In [1]: import numpy as np

In [2]: np.set_printoptions(precision=3, suppress=True, linewidth=140, legacy="1.25")

In [3]: X = np.array([[5, 6, 7, 8],
   ...:     [9, 10, 11, 12],
   ...:     [13, 14, 15, 16],
   ...:     [17, 18, 19, 20],
   ...:     [21, 22, 23, 24],
   ...:     [25, 26, 27, 28]])

In [4]: # rows and columns are dependent

In [5]: x = np.array([1, 2, 2, 2])

In [6]: h = np.maximum(X @ x, 0)

In [7]: X * (h > 1e-9)[:, None]
Out[7]: 
array([[ 5,  6,  7,  8],
       [ 9, 10, 11, 12],
       [13, 14, 15, 16],
       [17, 18, 19, 20],
       [21, 22, 23, 24],
       [25, 26, 27, 28]])

In [8]: np.maximum(X @ x, 0) - np.maximum(-X @ x, 0)
Out[8]: array([ 47,  75, 103, 131, 159, 187])

In [9]: rng = np.random.default_rng(63)

In [10]: B = X + rng.integers(-2, 3, (6, 2)) @ rng.integers(-2, 3, (2, 4))

In [11]: B
Out[11]: 
array([[ 5,  6,  7,  8],
       [ 5,  8,  3, 14],
       [13, 12, 15, 10],
       [17, 18, 19, 20],
       [23, 23, 27, 23],
       [26, 25, 29, 23]])

In [12]: np.linalg.matrix_rank(B - X, tol=1e-8)
Out[12]: 2

In [13]: np.abs(B - X).sum(axis=1)
Out[13]: array([ 0, 16,  8,  0,  8,  9])

In [14]: np.round(np.linalg.svd(B - X, compute_uv=False), 3) + 0
Out[14]: array([11.202,  7.451,  0.   ,  0.   ])

In [15]: x = np.array([-3, -2, 3, 0])

In [16]: (B @ x).argmax()
Out[16]: 0

In [17]: B * x
Out[17]: 
array([[-15, -12,  21,   0],
       [-15, -16,   9,   0],
       [-39, -24,  45,   0],
       [-51, -36,  57,   0],
       [-69, -46,  81,   0],
       [-78, -50,  87,   0]])

In [18]: np.einsum("ij,j->i", B, x)
Out[18]: array([ -6, -22, -18, -30, -34, -41])

In [19]: np.linalg.norm(B @ x) <= np.linalg.norm(B, 2) * np.linalg.norm(x) + 1e-9
Out[19]: True

In [20]: U, s, VT = np.linalg.svd(X)

In [21]: s.round(3) + 0
Out[21]: array([87.633,  2.092,  0.   ,  0.   ])

In [22]: np.argmax(s[:-1] / (s[1:] + 1e-6)) + 1
Out[22]: 2

In [23]: B = U[:, :2] @ np.diag(s[:2]) @ VT[:2]

In [24]: B
Out[24]: 
array([[ 5.,  6.,  7.,  8.],
       [ 9., 10., 11., 12.],
       [13., 14., 15., 16.],
       [17., 18., 19., 20.],
       [21., 22., 23., 24.],
       [25., 26., 27., 28.]])

In [25]: np.round(np.linalg.norm(X - B) / np.linalg.norm(X), 3)
Out[25]: 0.0

In [26]: np.round(np.abs(X - B).max(), 3)
Out[26]: 0.0

In [27]: np.linalg.matrix_rank(X, rtol=0.05)
Out[27]: 1

In [28]: [round(float(x), 3) for x in np.linalg.svd(X, compute_uv=False)[:3]]
Out[28]: [87.633, 2.092, 0.0]

In [29]: round(float(np.linalg.norm(X, 2) / np.linalg.norm(X)), 3)
Out[29]: 1.0

In [30]: np.linalg.cond(X) > 100
Out[30]: True

In [31]: F = np.load("m.npy")

In [32]: F
Out[32]: 
array([[5., 1., 0., 0., 0.],
       [0., 5., 1., 0., 0.],
       [0., 0., 5., 1., 0.],
       [0., 0., 0., 5., 1.],
       [0., 0., 0., 0., 5.]])

In [33]: x = np.array([0, 3, -2, 3, 1])

In [34]: target = F @ x

In [35]: target
Out[35]: array([ 3., 13., -7., 16.,  5.])

In [36]: np.linalg.solve(F, target)
Out[36]: array([ 0.,  3., -2.,  3.,  1.])

In [37]: np.round(np.linalg.solve(F.T, F[0]), 3) + 0
Out[37]: array([1., 0., 0., 0., 0.])

In [38]: np.linalg.solve(F, 4 * target)
Out[38]: array([ 0., 12., -8., 12.,  4.])

In [39]: np.linalg.solve(F, target + F[:, 3])
Out[39]: array([ 0.,  3., -2.,  4.,  1.])
